>>> import numpy as np
>>> np.set_printoptions(precision=3, suppress=True, linewidth=100, legacy="1.25")
>>> W0 = np.load("layer10.npy")
>>> print(W0)
[[-1.  0.  1.  0.  0.  0.  0.]
 [ 0.  3. -1. -2.  0.  0.  0.]
 [ 2.  3.  0.  0.  0.  0.  0.]
 [-3.  2. -3.  1.  0.  0.  0.]
 [ 0.  0.  0.  0.  0.  0. -1.]
 [ 0.  0.  0.  0. -2.  1. -2.]
 [ 0.  0.  0.  0.  0.  1.  2.]]
>>> O, Rm = np.linalg.qr(W0)
>>> print(Rm)
[[ 3.742  0.     2.138 -0.802  0.     0.     0.   ]
 [ 0.    -4.69   1.919  0.853  0.     0.     0.   ]
 [ 0.     0.    -1.657  0.556  0.     0.     0.   ]
 [ 0.     0.     0.     1.822  0.     0.     0.   ]
 [ 0.     0.     0.     0.    -2.     1.    -2.   ]
 [ 0.     0.     0.     0.     0.    -1.    -2.   ]
 [ 0.     0.     0.     0.     0.     0.     1.   ]]
>>> print(np.trace(O @ O.T))
7.0
>>> print(np.round(abs(Rm[0, 0]), 3), round(np.linalg.norm(W0[:, 0]), 3))
3.742 3.742
>>> print(np.round(O @ Rm, 3) + 0)
[[-1.  0.  1.  0.  0.  0.  0.]
 [ 0.  3. -1. -2.  0.  0.  0.]
 [ 2.  3.  0.  0.  0.  0.  0.]
 [-3.  2. -3.  1.  0.  0.  0.]
 [ 0.  0.  0.  0.  0.  0. -1.]
 [ 0.  0.  0.  0. -2.  1. -2.]
 [ 0.  0.  0.  0.  0.  1.  2.]]
>>> print(O.shape, Rm.shape)
(7, 7) (7, 7)
>>> print(np.round(O.T @ O, 3) + 0)
[[1. 0. 0. 0. 0. 0. 0.]
 [0. 1. 0. 0. 0. 0. 0.]
 [0. 0. 1. 0. 0. 0. 0.]
 [0. 0. 0. 1. 0. 0. 0.]
 [0. 0. 0. 0. 1. 0. 0.]
 [0. 0. 0. 0. 0. 1. 0.]
 [0. 0. 0. 0. 0. 0. 1.]]
>>> print(np.allclose(Rm.T @ Rm, W0.T @ W0))
True
>>> print(np.abs(np.diag(Rm)))
[3.742 4.69  1.657 1.822 2.    1.    1.   ]
>>> gram = W0.T @ W0
>>> print(np.trace(gram), (W0 ** 2).sum())
67.0 67.0
>>> print(np.diag(gram))
[14. 22. 11.  5.  4.  2.  9.]
>>> u = np.array([1, 0, 4, 0, 1, 0, 0])
>>> other = W0 + np.outer(u, np.eye(7)[0])
>>> print(other)
[[ 0.  0.  1.  0.  0.  0.  0.]
 [ 0.  3. -1. -2.  0.  0.  0.]
 [ 6.  3.  0.  0.  0.  0.  0.]
 [-3.  2. -3.  1.  0.  0.  0.]
 [ 1.  0.  0.  0.  0.  0. -1.]
 [ 0.  0.  0.  0. -2.  1. -2.]
 [ 0.  0.  0.  0.  0.  1.  2.]]
>>> O, V = np.linalg.qr(other[:, :1])[0], np.linalg.qr(other[:, 1:])[0]
>>> sig = np.linalg.svd(O.T @ V, compute_uv=False)
>>> print(np.degrees(np.arccos(sig.clip(0, 1))))
[22.487]
>>> M = np.load("run10.npy")
>>> print(M)
[[6. 0. 5. 0. 5. 5. 5. 0. 5. 0. 0. 5.]
 [0. 6. 0. 5. 0. 0. 0. 0. 0. 5. 0. 0.]
 [5. 0. 6. 0. 5. 5. 5. 0. 5. 0. 0. 5.]
 [0. 5. 0. 6. 0. 0. 0. 0. 0. 5. 0. 0.]
 [5. 0. 5. 0. 6. 5. 5. 0. 5. 0. 0. 5.]
 [5. 0. 5. 0. 5. 6. 5. 0. 5. 0. 0. 5.]
 [5. 0. 5. 0. 5. 5. 6. 0. 5. 0. 0. 5.]
 [0. 0. 0. 0. 0. 0. 0. 6. 0. 0. 5. 0.]
 [5. 0. 5. 0. 5. 5. 5. 0. 6. 0. 0. 5.]
 [0. 5. 0. 5. 0. 0. 0. 0. 0. 6. 0. 0.]
 [0. 0. 0. 0. 0. 0. 0. 5. 0. 0. 6. 0.]
 [5. 0. 5. 0. 5. 5. 5. 0. 5. 0. 0. 6.]]
>>> Uu, sig, Vt = np.linalg.svd(M)
>>> print(sig)
[36. 16. 11.  1.  1.  1.  1.  1.  1.  1.  1.  1.]
>>> other = Uu[:, :3] @ np.diag(sig[:3]) @ Vt[:3]
>>> print(np.linalg.matrix_rank(other))
3
>>> print(round(np.linalg.norm(M - other, 2), 3), np.round(sig[3], 3))
1.0 1.0
>>> print(other.round(3) + 0)
[[5.143 0.    5.143 0.    5.143 5.143 5.143 0.    5.143 0.    0.    5.143]
 [0.    5.333 0.    5.333 0.    0.    0.    0.    0.    5.333 0.    0.   ]
 [5.143 0.    5.143 0.    5.143 5.143 5.143 0.    5.143 0.    0.    5.143]
 [0.    5.333 0.    5.333 0.    0.    0.    0.    0.    5.333 0.    0.   ]
 [5.143 0.    5.143 0.    5.143 5.143 5.143 0.    5.143 0.    0.    5.143]
 [5.143 0.    5.143 0.    5.143 5.143 5.143 0.    5.143 0.    0.    5.143]
 [5.143 0.    5.143 0.    5.143 5.143 5.143 0.    5.143 0.    0.    5.143]
 [0.    0.    0.    0.    0.    0.    0.    5.5   0.    0.    5.5   0.   ]
 [5.143 0.    5.143 0.    5.143 5.143 5.143 0.    5.143 0.    0.    5.143]
 [0.    5.333 0.    5.333 0.    0.    0.    0.    0.    5.333 0.    0.   ]
 [0.    0.    0.    0.    0.    0.    0.    5.5   0.    0.    5.5   0.   ]
 [5.143 0.    5.143 0.    5.143 5.143 5.143 0.    5.143 0.    0.    5.143]]
>>> rng = np.random.default_rng(396446)
>>> idx = rng.permutation(7)
>>> print(idx)
[3 0 2 4 5 1 6]
>>> other = W0[idx][:, idx]
>>> print(round(float(np.linalg.det(other)), 3), round(float(np.linalg.det(W0[idx])), 3))
-106.0 -106.0
>>> print(np.trace(other))
6.0
>>> other = np.linalg.inv(M)
>>> print(np.linalg.det(M) * other)
[[ 5456.     0.  -880.     0.  -880.  -880.  -880.     0.  -880.     0.     0.  -880.]
 [    0.  4356.     0. -1980.     0.     0.     0.     0.     0. -1980.     0.     0.]
 [ -880.     0.  5456.     0.  -880.  -880.  -880.     0.  -880.     0.     0.  -880.]
 [    0. -1980.     0.  4356.     0.     0.     0.     0.     0. -1980.     0.     0.]
 [ -880.     0.  -880.     0.  5456.  -880.  -880.     0.  -880.     0.     0.  -880.]
 [ -880.     0.  -880.     0.  -880.  5456.  -880.     0.  -880.     0.     0.  -880.]
 [ -880.     0.  -880.     0.  -880.  -880.  5456.     0.  -880.     0.     0.  -880.]
 [    0.     0.     0.     0.     0.     0.     0.  3456.     0.     0. -2880.     0.]
 [ -880.     0.  -880.     0.  -880.  -880.  -880.     0.  5456.     0.     0.  -880.]
 [    0. -1980.     0. -1980.     0.     0.     0.     0.     0.  4356.     0.     0.]
 [    0.     0.     0.     0.     0.     0.     0. -2880.     0.     0.  3456.     0.]
 [ -880.     0.  -880.     0.  -880.  -880.  -880.     0.  -880.     0.     0.  5456.]]
>>> print(np.round(np.linalg.slogdet(M)[0], 3))
1.0
>>> print(np.linalg.inv(other))
[[6. 0. 5. 0. 5. 5. 5. 0. 5. 0. 0. 5.]
 [0. 6. 0. 5. 0. 0. 0. 0. 0. 5. 0. 0.]
 [5. 0. 6. 0. 5. 5. 5. 0. 5. 0. 0. 5.]
 [0. 5. 0. 6. 0. 0. 0. 0. 0. 5. 0. 0.]
 [5. 0. 5. 0. 6. 5. 5. 0. 5. 0. 0. 5.]
 [5. 0. 5. 0. 5. 6. 5. 0. 5. 0. 0. 5.]
 [5. 0. 5. 0. 5. 5. 6. 0. 5. 0. 0. 5.]
 [0. 0. 0. 0. 0. 0. 0. 6. 0. 0. 5. 0.]
 [5. 0. 5. 0. 5. 5. 5. 0. 6. 0. 0. 5.]
 [0. 5. 0. 5. 0. 0. 0. 0. 0. 6. 0. 0.]
 [0. 0. 0. 0. 0. 0. 0. 5. 0. 0. 6. 0.]
 [5. 0. 5. 0. 5. 5. 5. 0. 5. 0. 0. 6.]]
>>> print(round(float(np.linalg.det(M) * np.linalg.det(other)), 3))
1.0
>>> print(np.round(M @ other, 3) + 0)
[[1. 0. 0. 0. 0. 0. 0. 0. 0. 0. 0. 0.]
 [0. 1. 0. 0. 0. 0. 0. 0. 0. 0. 0. 0.]
 [0. 0. 1. 0. 0. 0. 0. 0. 0. 0. 0. 0.]
 [0. 0. 0. 1. 0. 0. 0. 0. 0. 0. 0. 0.]
 [0. 0. 0. 0. 1. 0. 0. 0. 0. 0. 0. 0.]
 [0. 0. 0. 0. 0. 1. 0. 0. 0. 0. 0. 0.]
 [0. 0. 0. 0. 0. 0. 1. 0. 0. 0. 0. 0.]
 [0. 0. 0. 0. 0. 0. 0. 1. 0. 0. 0. 0.]
 [0. 0. 0. 0. 0. 0. 0. 0. 1. 0. 0. 0.]
 [0. 0. 0. 0. 0. 0. 0. 0. 0. 1. 0. 0.]
 [0. 0. 0. 0. 0. 0. 0. 0. 0. 0. 1. 0.]
 [0. 0. 0. 0. 0. 0. 0. 0. 0. 0. 0. 1.]]
>>> feats = np.load("block9.npy")
>>> print(feats)
[[ 0  0 -3  0  0  0 -1  2]
 [ 0  0  2 -2  1 -1 -2  0]
 [ 3 -2  0  2  3 -3 -4  3]
 [ 0  2 -2  0 -1  1 -2  1]
 [ 0 -1 -3  1  0  3  0  0]
 [ 0  1  3 -1 -3  0 -2  1]
 [ 1  2  4  2  0  2  0  1]
 [-2  0 -3 -1  0 -1 -1  0]]
>>> x0 = np.array([1, 0, 0, 2, 0, 3, 2, 3])
>>> print(np.linalg.svd(feats, compute_uv=False))
[8.027 8.027 5.168 5.168 2.173 2.173 1.065 1.065]
>>> O = np.linalg.solve(np.eye(8) - feats, np.eye(8) + feats)
>>> print(np.round(O @ O.T, 3) + 0)
[[1. 0. 0. 0. 0. 0. 0. 0.]
 [0. 1. 0. 0. 0. 0. 0. 0.]
 [0. 0. 1. 0. 0. 0. 0. 0.]
 [0. 0. 0. 1. 0. 0. 0. 0.]
 [0. 0. 0. 0. 1. 0. 0. 0.]
 [0. 0. 0. 0. 0. 1. 0. 0.]
 [0. 0. 0. 0. 0. 0. 1. 0.]
 [0. 0. 0. 0. 0. 0. 0. 1.]]
>>> print(round(float(np.linalg.det(O)), 3))
1.0
